$ python -q
>>> import numpy as np
>>> import numpy.linalg as la
>>> np.set_printoptions(suppress=True, linewidth=100)
>>> W0 = np.array([[-2, 4, 2, -2, 5, 0, -1, 5],
...     [-4, 3, -5, -3, 0, -3, 5, 5],
...     [4, -4, -4, -5, 4, -2, 3, 5],
...     [0, -3, -1, -4, -4, -2, 0, -3],
...     [-2, -5, 4, 3, 1, -5, -4, 5],
...     [-4, -4, -4, -5, -2, 2, 1, 2]])
>>> W0[-1] = W0[0] + -3 * W0[1]
>>> W0
array([[ -2,   4,   2,  -2,   5,   0,  -1,   5],
       [ -4,   3,  -5,  -3,   0,  -3,   5,   5],
       [  4,  -4,  -4,  -5,   4,  -2,   3,   5],
       [  0,  -3,  -1,  -4,  -4,  -2,   0,  -3],
       [ -2,  -5,   4,   3,   1,  -5,  -4,   5],
       [ 10,  -5,  17,   7,   5,   9, -16, -10]])
>>> # null space of dimension 3
>>> U, sig, Vt = la.svd(W0)
>>> evecs = Vt[:(sig > 1e-8).sum()]
>>> rng = np.random.default_rng(113260)
>>> x0 = W0[5] + 5 * W0[2] + rng.integers(2) * np.eye(8)[4]
>>> x0
array([ 30., -25.,  -3., -18.,  26.,  -1.,  -1.,  15.])
>>> np.round(np.diag(evecs.T @ evecs), 2)
array([0.6 , 0.75, 0.53, 0.98, 0.58, 0.44, 0.45, 0.66])
>>> x0 = np.array([3, 4, -5, 0, 1, -4, 2, 2])
>>> W0 @ np.eye(8)[6]
array([ -1.,   5.,   3.,   0.,  -4., -16.])
>>> la.norm(W0 @ x0) <= la.norm(W0, 2) * la.norm(x0) + 1e-9
np.True_
>>> (W0 * x0).sum(axis=1)
array([  13,   57,   44,   -9,  -23, -158])
>>> W0 @ x0
array([  13,   57,   44,   -9,  -23, -158])
>>> W0 @ (2 * x0)
array([  26,  114,   88,  -18,  -46, -316])
>>> np.sign((W0 @ x0).round(6))
array([ 1,  1,  1, -1, -1, -1])
>>> x0 @ W0
Traceback (most recent call last):
  File "<python-input-20>", line 1, in <module>
    x0 @ W0
    ~~~^~~~
ValueError: matmul: Input operand 1 has a mismatch in its core dimension 0, with gufunc signature (n?,k),(k,m?)->(n?,m?) (size 6 is different from 8)
>>> [round(float(x), 2) for x in la.svd(W0, compute_uv=False)[:3]]
[32.66, 12.25, 10.02]
>>> round(float(la.norm(W0, 2) / la.norm(W0)), 2)
0.87
>>> W = np.array([[-3, 1, 1, -2, -2],
...     [0, -1, -1, 0, 3],
...     [0, 0, 3, 1, -2],
...     [3, 1, 0, 0, 0],
...     [-3, -1, 3, 0, 0],
...     [3, 3, -2, -2, 0],
...     [-1, -2, -2, -1, -2],
...     [-2, -2, 0, -1, 0]])
>>> b = np.array([2, 1, 1, 2, 2])
>>> hid = np.maximum(W0 @ W + b, 0)
>>> np.round((hid > 0).mean(axis=0), 2)
array([0.33, 0.33, 0.67, 0.83, 0.33])
>>> basis = np.array([[3, 4], [0, 4], [0, 2], [3, 1], [0, 3]])
>>> (hid @ basis).round(6).argmax(axis=1)
array([1, 1, 1, 1, 1, 1])
>>> hid @ basis
array([[ 12,  88],
       [  3,  58],
       [  0,  14],
       [ 30,  32],
       [ 57,  93],
       [144, 751]])
